In [1]: import numpy as np

In [2]: import numpy.linalg as la

In [3]: np.set_printoptions(precision=3, suppress=True, linewidth=100)

In [4]: mat = np.load("w.npy")

In [5]: mat
Out[5]: 
array([[-0.4  ,  1.   ,  1.246],
       [ 1.1  ,  1.8  , -3.214],
       [ 2.   ,  0.   , -5.997],
       [-1.4  , -0.3  ,  4.133],
       [ 1.1  ,  1.1  , -3.264],
       [-0.1  , -0.9  ,  0.306],
       [ 0.8  ,  2.1  , -2.394],
       [-0.2  ,  0.4  ,  0.545],
       [-2.5  ,  0.7  ,  7.565],
       [-0.5  ,  0.4  ,  1.502],
       [ 1.1  ,  0.2  , -3.316],
       [-0.6  , -0.6  ,  1.749],
       [ 1.6  , -0.7  , -4.687],
       [-1.6  , -0.2  ,  4.831],
       [-1.2  ,  1.2  ,  3.59 ],
       [ 0.8  ,  0.3  , -2.461],
       [-0.1  , -0.6  ,  0.278],
       [-0.1  ,  1.6  ,  0.313],
       [ 0.7  ,  0.4  , -2.044],
       [-1.   ,  0.6  ,  2.952],
       [-0.1  , -1.1  ,  0.243],
       [-0.7  ,  1.1  ,  2.112],
       [ 2.   , -0.8  , -5.997],
       [ 0.6  ,  0.2  , -1.822],
       [ 1.3  ,  0.5  , -3.844]])

In [6]: Ac = mat - mat.mean(axis=0)

In [7]: evecs = la.svd(Ac)[2][:2]

In [8]: A2 = Ac - Ac @ evecs.T @ evecs

In [9]: round(float(la.norm(A2) / la.norm(Ac)), 3)
Out[9]: 0.004

In [10]: gram = np.cov(mat, rowvar=False)

In [11]: np.corrcoef(mat.T)
Out[11]: 
array([[ 1.   , -0.052, -1.   ],
       [-0.052,  1.   ,  0.056],
       [-1.   ,  0.056,  1.   ]])

In [12]: np.argwhere(np.triu(np.abs(np.corrcoef(mat.T)) > 0.8, 1))
Out[12]: array([[0, 2]])

In [13]: np.polyfit(mat[:, 0], mat[:, 1], 1)
Out[13]: array([-0.039,  0.34 ])

In [14]: gram
Out[14]: 
array([[ 1.345, -0.052, -4.023],
       [-0.052,  0.75 ,  0.169],
       [-4.023,  0.169, 12.033]])

In [15]: gram.shape
Out[15]: (3, 3)

In [16]: mat.std(axis=0)
Out[16]: array([1.136, 0.848, 3.399])

In [17]: np.median(mat, axis=0)
Out[17]: array([-0.1  ,  0.4  ,  0.278])

In [18]: Ac = mat - mat.mean(axis=0)

In [19]: Uu, sigma, Vh = la.svd(Ac, full_matrices=False)

In [20]: la.matrix_rank(Ac)
Out[20]: np.int64(3)

In [21]: np.abs(Vh[-1])
Out[21]: array([0.948, 0.005, 0.317])

In [22]: round((sigma ** 2).sum() ** 2 / (sigma ** 4).sum(), 3)
Out[22]: np.float64(1.111)

In [23]: np.searchsorted(np.cumsum(sigma ** 2) / (sigma ** 2).sum(), 0.9) + 1
Out[23]: np.int64(1)

In [24]: r0, r1 = mat[15], mat[5]

In [25]: round(r0 @ r0, 3)
Out[25]: np.float64(6.787)

In [26]: np.round(r0 @ r1, 3)
Out[26]: np.float64(-1.103)

In [27]: pr = (r0 @ r1) / (r0 @ r0) * r0

In [28]: pr
Out[28]: array([-0.13 , -0.049,  0.4  ])

In [29]: round(float(la.norm(r0 + r1) ** 2 + la.norm(r0 - r1) ** 2), 3)
Out[29]: 15.4

In [30]: np.round((r1 - pr) @ r0, 3)
Out[30]: np.float64(-0.0)

In [31]: W2 = np.array([[-0.4, 0.5, 0.9], [-0.7, -0.9, -1.4]])

In [32]: rng = np.random.default_rng(74)

In [33]: E = np.array([[-2, -1],
    ...:     [-3, -2],
    ...:     [1, 1],
    ...:     [1, -1],
    ...:     [2, -1],
    ...:     [1, -1],
    ...:     [0, -3],
    ...:     [-1, -3],
    ...:     [1, -2],
    ...:     [2, -1],
    ...:     [-2, -1],
    ...:     [2, 2],
    ...:     [-1, 2],
    ...:     [-3, -1],
    ...:     [-3, -3],
    ...:     [2, 0],
    ...:     [-1, 1],
    ...:     [0, 0],
    ...:     [-3, 0],
    ...:     [2, -2],
    ...:     [-1, 0],
    ...:     [2, 0],
    ...:     [3, 0],
    ...:     [1, -3],
    ...:     [-2, -3],
    ...:     [3, 2],
    ...:     [3, 3],
    ...:     [-1, 1],
    ...:     [-1, 2]]) @ W2 + 0.02 * rng.normal(size=(29, 3))

In [34]: E
Out[34]: 
array([[ 1.505, -0.096, -0.385],
       [ 2.595,  0.283,  0.094],
       [-1.099, -0.396, -0.504],
       [ 0.316,  1.431,  2.32 ],
       [-0.106,  1.901,  3.207],
       [ 0.305,  1.379,  2.271],
       [ 2.102,  2.729,  4.206],
       [ 2.517,  2.204,  3.302],
       [ 0.98 ,  2.326,  3.684],
       [-0.093,  1.903,  3.175],
       [ 1.509, -0.116, -0.375],
       [-2.184, -0.805, -1.007],
       [-1.002, -2.285, -3.701],
       [ 1.941, -0.625, -1.294],
       [ 3.343,  1.156,  1.491],
       [-0.791,  0.964,  1.822],
       [-0.338, -1.398, -2.305],
       [-0.019,  0.05 , -0.021],
       [ 1.242, -1.484, -2.664],
       [ 0.601,  2.784,  4.597],
       [ 0.432, -0.534, -0.891],
       [-0.78 ,  1.002,  1.781],
       [-1.18 ,  1.515,  2.725],
       [ 1.723,  3.179,  5.094],
       [ 2.89 ,  1.687,  2.396],
       [-2.614, -0.262, -0.077],
       [-3.302, -1.203, -1.455],
       [-0.313, -1.378, -2.326],
       [-0.999, -2.268, -3.676]])

In [35]: Ac = (E - E.mean(axis=0)) / E.std(axis=0)

In [36]: np.argwhere(np.abs(Ac) > 2)
Out[36]: array([[26,  0]])

In [37]: c = la.lstsq(np.delete(Ac, 2, axis=1), Ac[:, 2])[0]

In [38]: c
Out[38]: array([-0.098,  1.039])

In [39]: np.abs(c).argmax()
Out[39]: np.int64(1)

In [40]: np.round(la.norm(E, 2) / la.norm(E), 3)
Out[40]: np.float64(0.905)

In [41]: [round(float(x), 3) for x in la.svd(E, compute_uv=False)[:3]]
Out[41]: [16.888, 7.925, 0.117]
